$ python -q
>>> import numpy as np
>>> import numpy.linalg as la
>>> np.set_printoptions(precision=2, suppress=True, linewidth=120)
>>> K = np.load("m.npy")
>>> print(K)
[[ 0.93  0.21  0.07  0.21 -0.21]
 [ 0.21  0.38 -0.21 -0.62  0.62]
 [ 0.07 -0.21  0.93 -0.21  0.21]
 [ 0.21 -0.62 -0.21  0.38  0.62]
 [-0.21  0.62  0.21  0.62  0.38]]
>>> # columns are unit length and at right angles
>>> vals, evecs = la.eigh(K)
>>> print((vals > 1e-8).sum(), (vals < -1e-8).sum())
4 1
>>> print(la.eigvalsh(K @ K))
[1. 1. 1. 1. 1.]
>>> print(evecs @ np.diag(vals) @ evecs.T)
[[ 0.93  0.21  0.07  0.21 -0.21]
 [ 0.21  0.38 -0.21 -0.62  0.62]
 [ 0.07 -0.21  0.93 -0.21  0.21]
 [ 0.21 -0.62 -0.21  0.38  0.62]
 [-0.21  0.62  0.21  0.62  0.38]]
>>> data = np.loadtxt("layer9.csv", delimiter=",")
>>> print(data)
[[  1.  -4.  16. -64.]
 [  1.  -3.   9. -27.]
 [  1.  -2.   4.  -8.]
 [  1.  -1.   1.  -1.]
 [  1.   0.   0.   0.]
 [  1.   1.   1.   1.]]
>>> # column 3 dominates
>>> x0 = np.array([5, 3, 7, 8, 4])
>>> print(K.T @ (K @ x0))
[5. 3. 7. 8. 4.]
>>> print([p for p in range(1, 25) if np.allclose(la.matrix_power(K, p), np.eye(5))])
[2, 4, 6, 8, 10, 12, 14, 16, 18, 20, 22, 24]
>>> print(la.inv(K))
[[ 0.93  0.21  0.07  0.21 -0.21]
 [ 0.21  0.38 -0.21 -0.62  0.62]
 [ 0.07 -0.21  0.93 -0.21  0.21]
 [ 0.21 -0.62 -0.21  0.38  0.62]
 [-0.21  0.62  0.21  0.62  0.38]]
>>> x0 = np.array([-4, -5, -2, 4])
>>> target = data @ x0
>>> coef, lr = np.zeros(4), 1 / la.norm(data, 2) ** 2
>>> for i in range(3):
...     coef -= lr * data.T @ (data @ coef - target)
...     if i % 1 == 0: print(i, round(la.norm(data @ coef - target), 2))
... 
0 11.36
1 11.35
2 11.35
>>> print(coef)
[-0.09  0.28 -1.05  3.95]
>>> print(round(la.cond(data), 2))
67.51
>>> x0 = np.array([0, 2, 1, 1])
>>> target = data @ x0
>>> print(np.round(la.pinv(data) @ data, 2) + 0)
[[1. 0. 0. 0.]
 [0. 1. 0. 0.]
 [0. 0. 1. 0.]
 [0. 0. 0. 1.]]
>>> rng = np.random.default_rng(126)
>>> target = target + 0.05 * rng.normal(size=6)
>>> print(target)
[-56.   -23.99  -7.88  -1.96  -0.07   4.03]
>>> coef, *_ = la.lstsq(data, target)
>>> print(coef)
[-0.02  1.99  1.03  1.01]
>>> print(coef.round())
[-0.  2.  1.  1.]
>>> print(np.round(la.norm(target - data @ coef), 2))
0.1
>>> feats = np.load("mat.npy")
>>> print(feats)
[[ 3  2 -5  5 -2  1]
 [ 0 -2  4 -2  2  4]
 [ 0  0 -4 -1  4  2]
 [ 0  0  0 -5  2  5]
 [ 0  0  0  0  0 -5]
 [ 0  0  0  0  0  4]]
>>> # triangular, det is the product of the diagonal
>>> left, sv, Vh = la.svd(feats)
>>> print(sv.round(2) + 0)
[11.37  8.65  5.51  2.71  1.45  0.  ]
>>> print(np.argmax(sv[:-1] / (sv[1:] + 1e-6)) + 1)
5
>>> A2 = left[:, :5] @ np.diag(sv[:5]) @ Vh[:5]
>>> print(la.matrix_rank(feats, rtol=0.05))
5
>>> print(round(float(np.abs(feats - A2).max()), 2))
0.0
>>> print(A2.round(2) + 0)
[[ 3.  2. -5.  5. -2.  1.]
 [ 0. -2.  4. -2.  2.  4.]
 [ 0.  0. -4. -1.  4.  2.]
 [ 0.  0.  0. -5.  2.  5.]
 [ 0.  0.  0.  0.  0. -5.]
 [ 0.  0.  0.  0.  0.  4.]]
>>> G = feats.T @ feats
>>> print((feats @ feats.T).shape)
(6, 6)
>>> print(G)
[[  9   6 -15  15  -6   3]
 [  6   8 -18  14  -8  -6]
 [-15 -18  57 -29   2   3]
 [ 15  14 -29  55 -28 -30]
 [ -6  -8   2 -28  28  24]
 [  3  -6   3 -30  24  87]]
>>> print(np.round(la.eigvalsh(G)[::-1], 2) + 0)
[129.31  74.82  30.41   7.34   2.12   0.  ]
>>> print(np.round(la.svd(feats, compute_uv=False) ** 2, 2) + 0)
[129.31  74.82  30.41   7.34   2.12   0.  ]
>>> r0 = np.array([0, -1])
>>> print(np.array([np.convolve(row, r0, "same") for row in G]))
[[  0  -9  -6  15 -15   6]
 [  0  -6  -8  18 -14   8]
 [  0  15  18 -57  29  -2]
 [  0 -15 -14  29 -55  28]
 [  0   6   8  -2  28 -28]
 [  0  -3   6  -3  30 -24]]
>>> print(np.convolve(G[1], r0))
[  0  -6  -8  18 -14   8   6]
>>> print(round(float(np.abs(la.eigvals(feats)).max()), 2))
5.0
>>> print(la.matrix_power(feats, 2))
[[  9   2  13  -9 -12  40]
 [  0   4 -24  10   8  -4]
 [  0   0  16   9 -18 -25]
 [  0   0   0  25 -10 -15]
 [  0   0   0   0   0 -20]
 [  0   0   0   0   0  16]]
>>> print((feats - feats.T) / 2)
[[ 0.   1.  -2.5  2.5 -1.   0.5]
 [-1.   0.   2.  -1.   1.   2. ]
 [ 2.5 -2.   0.  -0.5  2.   1. ]
 [-2.5  1.   0.5  0.   1.   2.5]
 [ 1.  -1.  -2.  -1.   0.  -2.5]
 [-0.5 -2.  -1.  -2.5  2.5  0. ]]
>>> r = la.matrix_rank(feats)
>>> print(r)
5
>>> null = la.svd(feats)[2][r:].T
>>> print(np.round(feats @ null, 2) + 0)
[[0.]
 [0.]
 [0.]
 [0.]
 [0.]
 [0.]]
>>> print([int(la.matrix_rank(feats[:i])) for i in range(1, len(feats) + 1)])
[1, 2, 3, 4, 5, 5]
>>> print(la.matrix_rank(feats.T @ feats), la.matrix_rank(feats @ feats.T))
5 5
>>> print(np.round(null @ null.T, 2) + 0)
[[ 0.   -0.03 -0.01 -0.01 -0.01  0.  ]
 [-0.03  0.74  0.28  0.12  0.31  0.  ]
 [-0.01  0.28  0.1   0.05  0.12  0.  ]
 [-0.01  0.12  0.05  0.02  0.05  0.  ]
 [-0.01  0.31  0.12  0.05  0.13  0.  ]
 [ 0.    0.    0.    0.    0.    0.  ]]
>>> print(null.shape)
(6, 1)
>>> F = np.load("a.npy")
>>> print(F)
[[ 5  5  5]
 [ 5 10 10]
 [ 5 10 15]]
>>> # symmetric, so the eigenvalues are real
>>> low = la.cholesky(F)
>>> print(F / np.sqrt(np.outer(np.diag(F), np.diag(F))))
[[1.   0.71 0.58]
 [0.71 1.   0.82]
 [0.58 0.82 1.  ]]
>>> print(np.round(np.prod(np.diag(low)) ** 2, 2), round(la.det(F), 2))
125.0 125.0
>>> print(np.diag(low) ** 2)
[5. 5. 5.]
>>> print(la.eigvalsh(F).min() > 0)
True
>>> print(low @ low.T)
[[ 5.  5.  5.]
 [ 5. 10. 10.]
 [ 5. 10. 15.]]
>>> vals, evecs = la.eigh(F)
>>> x0 = np.array([0, -3, -8])
>>> print(round(float(x0 @ F @ x0 / (x0 @ x0)), 2), np.round(vals[0], 2), round(float(vals[-1]), 2))
20.96 1.54 25.24
>>> print(evecs * np.maximum(vals, 0) @ evecs.T)
[[ 5.  5.  5.]
 [ 5. 10. 10.]
 [ 5. 10. 15.]]
>>> print(la.eigvalsh(F[1:, 1:]))
[ 2.19 22.81]
>>> print(evecs * np.abs(vals) @ evecs.T)
[[ 5.  5.  5.]
 [ 5. 10. 10.]
 [ 5. 10. 15.]]
>>> print((np.sign(evecs[:, -1].round(6)) == np.sign(evecs[0, -1].round(6))).astype(int))
[1 1 1]
>>> print(x0 @ F @ x0)
1530
>>> print(np.sort(np.abs(la.eigvals(F))))
[ 1.54  3.22 25.24]
>>> print((F - F.T) / 2)
[[0. 0. 0.]
 [0. 0. 0.]
 [0. 0. 0.]]
>>> print(la.matrix_power(F, 3))
[[1750 3125 3875]
 [3125 5625 7000]
 [3875 7000 8750]]
>>> G = F.T @ F
>>> print(la.svd(F, compute_uv=False) ** 2)
[637.29  10.34   2.37]
>>> A2 = np.array([[8, 5], [-6, -5]])
>>> basis = np.kron(A2, F)
>>> print(round(la.norm(basis, 2), 2), round(la.norm(A2, 2) * la.norm(F, 2), 2))
308.49 308.49
>>> print(la.matrix_rank(basis))
6
>>> print(basis.shape)
(6, 6)
>>> Q, _ = la.qr(np.array([[-1.0, -0.8, -0.5, -0.3, -0.8, -0.7],
...     [-0.7, 0.7, 0.4, -0.9, -0.2, 0.3],
...     [0.4, -1.1, 0.1, 0.3, -0.1, -0.8],
...     [1.3, -0.1, -0.6, 0.0, -1.2, 0.3],
...     [0.0, 0.0, 0.5, 0.8, -0.4, 0.7],
...     [0.4, 1.0, -0.8, -0.2, 0.3, 0.6]]))
>>> A = 5 * Q
>>> print(A)
[[-2.67  2.08  3.19  0.32 -1.79  0.29]
 [-1.87 -1.99 -1.08 -3.16 -1.72  1.85]
 [ 1.07  3.05 -0.62 -1.    1.21  3.42]
 [ 3.47  0.42  1.22 -1.52 -2.92 -0.65]
 [ 0.   -0.   -2.07  3.18 -2.86  1.56]
 [ 1.07 -2.69  2.74  1.22  0.81  2.63]]
>>> A2 = la.inv(A)
>>> print(round(la.cond(A), 2))
1.0
>>> print(np.round(la.slogdet(A)[0], 2))
-1.0
>>> print(np.round(A @ A2, 2) + 0)
[[1. 0. 0. 0. 0. 0.]
 [0. 1. 0. 0. 0. 0.]
 [0. 0. 1. 0. 0. 0.]
 [0. 0. 0. 1. 0. 0.]
 [0. 0. 0. 0. 1. 0.]
 [0. 0. 0. 0. 0. 1.]]
>>> print(np.round(la.inv(A2), 2) + 0)
[[-2.67  2.08  3.19  0.32 -1.79  0.29]
 [-1.87 -1.99 -1.08 -3.16 -1.72  1.85]
 [ 1.07  3.05 -0.62 -1.    1.21  3.42]
 [ 3.47  0.42  1.22 -1.52 -2.92 -0.65]
 [ 0.    0.   -2.07  3.18 -2.86  1.56]
 [ 1.07 -2.69  2.74  1.22  0.81  2.63]]
>>> print(A2.round(2) + 0)
[[-0.11 -0.07  0.04  0.14  0.    0.04]
 [ 0.08 -0.08  0.12  0.02  0.   -0.11]
 [ 0.13 -0.04 -0.02  0.05 -0.08  0.11]
 [ 0.01 -0.13 -0.04 -0.06  0.13  0.05]
 [-0.07 -0.07  0.05 -0.12 -0.11  0.03]
 [ 0.01  0.07  0.14 -0.03  0.06  0.11]]
>>> mat = np.tril(np.array([[-1, -2, -3, -3, -2],
...     [-3, -1, 1, -2, -2],
...     [1, -1, 2, 0, -3],
...     [-1, 3, 3, -1, -1],
...     [0, 2, 1, -2, 2]]), -1) + np.eye(5, dtype=int)
>>> print(mat)
[[ 1  0  0  0  0]
 [-3  1  0  0  0]
 [ 1 -1  1  0  0]
 [-1  3  3  1  0]
 [ 0  2  1 -2  1]]
>>> r0 = np.array([0, -2, 2])
>>> print(np.array([np.convolve(row, r0, "same") for row in mat]))
[[-2  2  0  0  0]
 [ 6 -8  2  0  0]
 [-2  4 -4  2  0]
 [ 2 -8  0  4  2]
 [ 0 -4  2  6 -6]]
>>> print(np.cross(mat[2, :3], mat[3, :3]))
[-6 -4  2]
>>> left, sv, Vh = la.svd(mat)
>>> print(sv)
[5.15 3.16 2.53 1.04 0.02]
>>> A2 = left[:, :4] @ np.diag(sv[:4]) @ Vh[:4]
>>> print(np.round(la.norm(mat - A2) / la.norm(mat), 2))
0.0
>>> print(A2.round(2) + 0)
[[ 1.    0.    0.    0.01  0.02]
 [-3.    1.    0.    0.    0.01]
 [ 1.   -1.    1.    0.    0.  ]
 [-1.    3.    3.    1.    0.  ]
 [ 0.    2.    1.   -2.    1.  ]]
>>> print(round(float(la.norm(mat - A2, 2)), 2), np.round(sv[4], 2))
0.02 0.02
>>> print(la.matrix_rank(mat, rtol=0.05))
4
